In [1]: import numpy as np

In [2]: from numpy import linalg as LA

In [3]: np.set_printoptions(precision=3, suppress=True, linewidth=160, legacy="1.25")

In [4]: rnd = lambda a: np.round(a, 3) + 0

In [5]: out = np.array([[3, 0], [-3, -2]])

In [6]: A = np.tile(out, (2, 2))

In [7]: print(A)
[[ 3  0  3  0]
 [-3 -2 -3 -2]
 [ 3  0  3  0]
 [-3 -2 -3 -2]]

In [8]: # row 2 repeats row 0

In [9]: hat = np.triu(np.array([[3, 2, 0, 0], [2, 0, 2, 0], [3, 2, 1, 2], [3, 3, 0, 2]]), 1) + np.eye(4)

In [10]: out = hat @ A @ LA.inv(hat)

In [11]: print(out)
[[ -3.   2.  -7.  10.]
 [  3.  -8.  19. -40.]
 [ -3.   2.  -7.  10.]
 [ -3.   4. -11.  20.]]

In [12]: print(LA.lstsq(out[:-1].T, out[-1])[2])
2

In [13]: LA.inv(out)
LinAlgError: Singular matrix


In [14]: rng = np.random.default_rng(428081)

In [15]: idx = rng.permutation(4)

In [16]: print(idx)
[0 1 2 3]

In [17]: out = A[idx][:, idx]

In [18]: print(np.trace(out))
2

In [19]: print(out)
[[ 3  0  3  0]
 [-3 -2 -3 -2]
 [ 3  0  3  0]
 [-3 -2 -3 -2]]

In [20]: data = np.load("block5.npy")

In [21]: print(data)
[[  0.4  -1.3  -0.9   2.    1.  -11.    2.4  -0.4]
 [  0.   -1.6  -0.4   0.2  -1.   -9.    0.9  -0.7]
 [ -0.9  -0.5   1.4  -0.2   0.7  -8.   -1.3   0.3]
 [ -0.2  -0.2  -1.7  -0.5   0.3 -14.   -0.4   0.3]]

In [22]: # column 5 is much longer than the rest

In [23]: blk = np.stack([data, 3 * data, data[::-1]])

In [24]: print(rnd(np.einsum("bij,cij->bc", blk, blk)))
[[ 489.53 1468.59  448.1 ]
 [1468.59 4405.77 1344.3 ]
 [ 448.1  1344.3   489.53]]

In [25]: print(LA.matrix_rank(blk.reshape(3, -1)))
2

In [26]: W1 = np.array([[4, 0, 4, 0, 0],
    ...:     [0, 4, 2, 2, 1],
    ...:     [0, 4, 4, 5, 5],
    ...:     [4, 1, 5, 1, 4],
    ...:     [1, 5, 4, 4, 5],
    ...:     [2, 0, 5, 2, 4],
    ...:     [2, 5, 5, 4, 0],
    ...:     [3, 3, 5, 5, 5]])

In [27]: coef = np.array([2, 2, 1, 2, 0])

In [28]: hid = np.maximum(data @ W1 + coef, 0)

In [29]: print((hid > 0).mean(axis=0))
[0.  0.5 0.  0.  0. ]

In [30]: cent = np.array([[4, 7, 3], [9, 4, 6], [7, 7, 1], [1, 5, 2], [0, 7, 5]])

In [31]: print(rnd(hid @ cent))
[[99.  44.  66. ]
 [ 0.   0.   0. ]
 [29.7 13.2 19.8]
 [ 0.   0.   0. ]]

In [32]: print(W1 @ cent)
[[ 44  56  16]
 [ 52  47  35]
 [ 69 104  63]
 [ 61 100  45]
 [ 81 110  70]
 [ 45  87  35]
 [ 92  89  49]
 [ 79 128  67]]

In [33]: M = np.array([[2, 3, -2, 0, -1, -2, -2, -3],
    ...:     [-2, -1, -1, -1, 3, -2, -2, -3],
    ...:     [-2, 2, -3, -3, 2, 2, 2, -3]])

In [34]: print(M)
[[ 2  3 -2  0 -1 -2 -2 -3]
 [-2 -1 -1 -1  3 -2 -2 -3]
 [-2  2 -3 -3  2  2  2 -3]]

In [35]: # column 6 repeats column 5

In [36]: Uu, s = LA.svd(M)
ValueError: too many values to unpack (expected 2)


In [37]: Uu, s, Vh = LA.svd(M, full_matrices=False)

In [38]: print(rnd(Uu.T @ M @ Vh.T))
[[7.813 0.    0.   ]
 [0.    5.658 0.   ]
 [0.    0.    4.684]]

In [39]: print(rnd(np.abs(Vh[0])))
[0.23  0.274 0.457 0.358 0.347 0.04  0.04  0.641]

In [40]: print(rnd(Uu.T @ Uu))
[[1. 0. 0.]
 [0. 1. 0.]
 [0. 0. 1.]]

In [41]: print(np.abs(Uu[:, 0]).round(6).argmax())
2

In [42]: print(np.count_nonzero(M))
23

In [43]: print(M.shape)
(3, 8)

In [44]: LA.rank(M)
AttributeError: module 'numpy.linalg' has no attribute 'rank'


In [45]: print(rnd(M.mean(axis=0)))
[-0.667  1.333 -2.    -1.333  1.333 -0.667 -0.667 -3.   ]

In [46]: print(np.diff(M, axis=0))
[[-4 -4  1 -1  4  0  0  0]
 [ 0  3 -2 -2 -1  4  4  0]]

In [47]: print(rnd(LA.svd(M, compute_uv=False)))
[7.813 5.658 4.684]

In [48]: M[:, 8]
IndexError: index 8 is out of bounds for axis 1 with size 8


In [49]: t = np.radians(60)

In [50]: Rm = np.eye(8)

In [51]: Rm[0, 0] = Rm[1, 1] = np.cos(t)

In [52]: Rm[0, 1], Rm[1, 0] = -np.sin(t), np.sin(t)

In [53]: print(rnd(Rm))
[[ 0.5   -0.866  0.     0.     0.     0.     0.     0.   ]
 [ 0.866  0.5    0.     0.     0.     0.     0.     0.   ]
 [ 0.     0.     1.     0.     0.     0.     0.     0.   ]
 [ 0.     0.     0.     1.     0.     0.     0.     0.   ]
 [ 0.     0.     0.     0.     1.     0.     0.     0.   ]
 [ 0.     0.     0.     0.     0.     1.     0.     0.   ]
 [ 0.     0.     0.     0.     0.     0.     1.     0.   ]
 [ 0.     0.     0.     0.     0.     0.     0.     1.   ]]

In [54]: out = M @ Rm.T

In [55]: print(np.allclose(LA.norm(M, axis=1), LA.norm(out, axis=1)))
True

In [56]: print(rnd(np.abs(out - M).max(axis=0)))
[3.598 2.732 0.    0.    0.    0.    0.    0.   ]

In [57]: f = np.array([1, 2, 1])

In [58]: print(np.correlate(M[0], M[1], "full"))
[ -6 -13  -4   4  14  -3   9   9   1   7  -4   9   9   7   6]

In [59]: print(np.array([np.convolve(row, f, "same") for row in M]))
[[ 7  6 -1 -3 -4 -7 -9 -8]
 [-5 -5 -4  0  3 -3 -9 -8]
 [-2 -1 -7 -7  3  8  3 -4]]

In [60]: C2 = M.T @ M

In [61]: print(C2)
[[ 12   4   4   8 -12  -4  -4   6]
 [  4  14 -11  -5  -2   0   0 -12]
 [  4 -11  14  10  -7   0   0  18]
 [  8  -5  10  10  -9  -4  -4  12]
 [-12  -2  -7  -9  14   0   0 -12]
 [ -4   0   0  -4   0  12  12   6]
 [ -4   0   0  -4   0  12  12   6]
 [  6 -12  18  12 -12   6   6  27]]

In [62]: print(LA.matrix_rank(C2))
3

In [63]: print(rnd(LA.svd(M, compute_uv=False) ** 2))
[61.048 32.014 21.939]

In [64]: print(rnd(LA.eigvalsh(C2)[::-1]))
[61.048 32.014 21.939  0.     0.     0.     0.     0.   ]

In [65]: X = np.loadtxt("layer6.csv", delimiter=",")

In [66]: print(rnd(X))
[[0.143 0.238 0.19  0.095 0.238 0.095]
 [0.059 0.118 0.176 0.235 0.176 0.235]
 [0.133 0.2   0.133 0.133 0.267 0.133]
 [0.    0.222 0.111 0.222 0.    0.444]
 [0.143 0.143 0.048 0.238 0.238 0.19 ]
 [0.211 0.053 0.053 0.211 0.263 0.211]]

In [67]: # rows sum to 1

In [68]: vec = np.array([-2, 3, -2, -2, -3, 1])

In [69]: print(np.sign((X @ vec).round(6)))
[-1. -1. -1.  1. -1. -1.]

In [70]: print(rnd(np.einsum("ij,j->i", X, vec)))
[-0.762 -0.882 -0.867  0.444 -0.952 -1.368]

In [71]: print(rnd(X @ np.ones(6)))
[1. 1. 1. 1. 1. 1.]

In [72]: print(rnd(LA.norm(data, "nuc")))
29.307

In [73]: print(rnd(LA.norm(data[2], 1)), rnd(LA.norm(data[2], np.inf)))
13.3 8.0

In [74]: print(LA.norm(data, axis=1).argmax())
3

In [75]: print(rnd(LA.norm(data, axis=0)))
[ 1.005  2.131  2.412  2.081  1.606 21.494  2.902  0.911]

In [76]: print(rnd(data[2] @ data[1]))
70.12

In [77]: print(rnd(LA.matrix_power(X, 4)))
[[0.116 0.151 0.107 0.2   0.19  0.236]
 [0.117 0.151 0.107 0.2   0.19  0.236]
 [0.116 0.151 0.107 0.2   0.19  0.236]
 [0.117 0.151 0.107 0.2   0.19  0.235]
 [0.117 0.151 0.107 0.2   0.19  0.236]
 [0.116 0.151 0.107 0.2   0.19  0.236]]

In [78]: LA.determinant(X)
AttributeError: module 'numpy.linalg' has no attribute 'determinant'


In [79]: print(np.allclose(X @ X.T, X.T @ X))
False

In [80]: print(np.allclose(X, X.T))
False

In [81]: print(rnd(np.abs(LA.eigvals(X)).max()))
1.0

In [82]: print(rnd((X - X.T) / 2))
[[ 0.     0.09   0.029  0.048  0.048 -0.058]
 [-0.09   0.    -0.012  0.007  0.017  0.091]
 [-0.029  0.012  0.     0.011  0.11   0.04 ]
 [-0.048 -0.007 -0.011  0.    -0.119  0.117]
 [-0.048 -0.017 -0.11   0.119  0.    -0.036]
 [ 0.058 -0.091 -0.04  -0.117  0.036  0.   ]]

In [83]: assert X == X.T
ValueError: The truth value of an array with more than one element is ambiguous. Use a.any() or a.all()


In [84]: Q, Rm = LA.qr(X)

In [85]: print(rnd(Q @ Rm))
[[0.143 0.238 0.19  0.095 0.238 0.095]
 [0.059 0.118 0.176 0.235 0.176 0.235]
 [0.133 0.2   0.133 0.133 0.267 0.133]
 [0.    0.222 0.111 0.222 0.    0.444]
 [0.143 0.143 0.048 0.238 0.238 0.19 ]
 [0.211 0.053 0.053 0.211 0.263 0.211]]

In [86]: print(rnd(np.abs(np.diag(Rm))))
[0.326 0.301 0.119 0.231 0.083 0.068]

In [87]: print(Q.shape, Rm.shape)
(6, 6) (6, 6)

In [88]: print(np.trace(Q @ Q.T))
6.0

In [89]: out = np.array([[3, 0, 1], [4, 2, 4], [2, 3, 4], [3, 4, 3], [2, 3, 3], [5, 0, 4]])

In [90]: print(LA.matrix_rank(X @ out))
3

In [91]: print(rnd(np.einsum("ij,ij->i", X, X)))
[0.188 0.19  0.182 0.309 0.193 0.208]

In [92]: mat = np.loadtxt("arr.csv", delimiter=",")

In [93]: print(mat)
[[ 1.  0.  0.  0.  0.  0.]
 [ 2.  0.  0.  0.  0.  0.]
 [-1. -1.  0.  0.  0.  0.]
 [ 0.  0.  1.  0.  0.  0.]
 [ 0.  0.  2.  0.  0.  0.]
 [ 0.  0. -1. -1.  0.  0.]
 [ 0.  0.  0.  0.  1.  0.]
 [ 0.  0.  0.  0.  2.  0.]
 [ 0.  0.  0.  0. -1. -1.]]

In [94]: print(LA.matrix_rank(mat))
6

In [95]: print(mat.shape)
(9, 6)

In [96]: LA.rank(mat)
AttributeError: module 'numpy.linalg' has no attribute 'rank'


In [97]: print(mat - mat[0])
[[ 0.  0.  0.  0.  0.  0.]
 [ 1.  0.  0.  0.  0.  0.]
 [-2. -1.  0.  0.  0.  0.]
 [-1.  0.  1.  0.  0.  0.]
 [-1.  0.  2.  0.  0.  0.]
 [-1.  0. -1. -1.  0.  0.]
 [-1.  0.  0.  0.  1.  0.]
 [-1.  0.  0.  0.  2.  0.]
 [-1.  0.  0.  0. -1. -1.]]

In [98]: print(rnd(LA.norm(mat)))
4.583

In [99]: print(mat.sum(axis=0))
[ 2. -1.  2. -1.  2. -1.]

In [100]: np.zeros(9, 6)
TypeError: Cannot interpret '6' as a data type


In [101]: print(rnd(mat.mean(axis=0)))
[ 0.222 -0.111  0.222 -0.111  0.222 -0.111]

In [102]: vec = np.array([1, 3, 2, -2, -1, 2])

In [103]: y = mat @ vec

In [104]: print(rnd(LA.solve(mat.T @ mat, mat.T @ y)))
[ 1.  3.  2. -2. -1.  2.]

In [105]: print(y)
[ 1.  2. -4.  2.  4.  0. -1. -2. -1.]

In [106]: y = y + 0.1 * rng.normal(size=9)

In [107]: print(rnd(y))
[ 1.215  2.041 -3.947  1.795  3.929  0.101 -1.042 -1.874 -0.984]

In [108]: coef, *_ = LA.lstsq(mat, y)

In [109]: print(rnd(mat.T @ (y - mat @ coef)))
[0. 0. 0. 0. 0. 0.]

In [110]: print(rnd(coef))
[ 1.06   2.888  1.93  -2.031 -0.958  1.942]

In [111]: hat = mat @ LA.solve(mat.T @ mat, mat.T)

In [112]: print(np.trace(hat))
6.0

In [113]: print(np.allclose(hat @ hat, hat))
True

In [114]: print(rnd(hat))
[[0.2 0.4 0.  0.  0.  0.  0.  0.  0. ]
 [0.4 0.8 0.  0.  0.  0.  0.  0.  0. ]
 [0.  0.  1.  0.  0.  0.  0.  0.  0. ]
 [0.  0.  0.  0.2 0.4 0.  0.  0.  0. ]
 [0.  0.  0.  0.4 0.8 0.  0.  0.  0. ]
 [0.  0.  0.  0.  0.  1.  0.  0.  0. ]
 [0.  0.  0.  0.  0.  0.  0.2 0.4 0. ]
 [0.  0.  0.  0.  0.  0.  0.4 0.8 0. ]
 [0.  0.  0.  0.  0.  0.  0.  0.  1. ]]

In [115]: print(LA.matrix_rank(np.eye(9) - hat))
3

In [116]: print(rnd(hat @ mat[:, 2]))
[ 0.  0.  0.  1.  2. -1.  0.  0.  0.]

In [117]: print(rnd(LA.norm(mat, "nuc")))
10.161

In [118]: LA.norm(mat, axis=2)
AxisError: axis 2 is out of bounds for array of dimension 2


In [119]: print(rnd(LA.norm(mat, axis=1)))
[1.    2.    1.414 1.    2.    1.414 1.    2.    1.414]

In [120]: J = np.loadtxt("x.csv", delimiter=",")

In [121]: print(J)
[[ 2. -5. -3.  9.  3. -5. -3. 10.  8. -6.  7.]
 [ 1. -6. -4.  8.  2. -6. -4.  9.  7. -7.  6.]
 [-1. -8. -6.  6.  0. -8. -6.  7.  5. -9.  4.]
 [ 0. -7. -5.  7.  1. -7. -5.  8.  6. -8.  5.]
 [ 1. -6. -4.  8.  2. -6. -4.  9.  7. -7.  6.]
 [ 2. -5. -3.  9.  3. -5. -3. 10.  8. -6.  7.]
 [ 2. -5. -3.  9.  3. -5. -3. 10.  8. -6.  7.]
 [-1. -8. -6.  6.  0. -8. -6.  7.  5. -9.  4.]]

In [122]: # null space of dimension 9

In [123]: t = np.radians(180)

In [124]: Rm = np.eye(11)

In [125]: Rm[4, 4] = Rm[6, 6] = np.cos(t)

In [126]: Rm[4, 6], Rm[6, 4] = -np.sin(t), np.sin(t)

In [127]: print(rnd(Rm))
[[ 1.  0.  0.  0.  0.  0.  0.  0.  0.  0.  0.]
 [ 0.  1.  0.  0.  0.  0.  0.  0.  0.  0.  0.]
 [ 0.  0.  1.  0.  0.  0.  0.  0.  0.  0.  0.]
 [ 0.  0.  0.  1.  0.  0.  0.  0.  0.  0.  0.]
 [ 0.  0.  0.  0. -1.  0.  0.  0.  0.  0.  0.]
 [ 0.  0.  0.  0.  0.  1.  0.  0.  0.  0.  0.]
 [ 0.  0.  0.  0.  0.  0. -1.  0.  0.  0.  0.]
 [ 0.  0.  0.  0.  0.  0.  0.  1.  0.  0.  0.]
 [ 0.  0.  0.  0.  0.  0.  0.  0.  1.  0.  0.]
 [ 0.  0.  0.  0.  0.  0.  0.  0.  0.  1.  0.]
 [ 0.  0.  0.  0.  0.  0.  0.  0.  0.  0.  1.]]

In [128]: out = J @ Rm.T

In [129]: print(rnd(LA.det(Rm)), np.trace(Rm))
1.0 7.0

In [130]: print(rnd(LA.svd(J, compute_uv=False)), rnd(LA.svd(out, compute_uv=False)))
[55.55  11.233  0.     0.     0.     0.     0.     0.   ] [55.55  11.233  0.     0.     0.     0.     0.     0.   ]
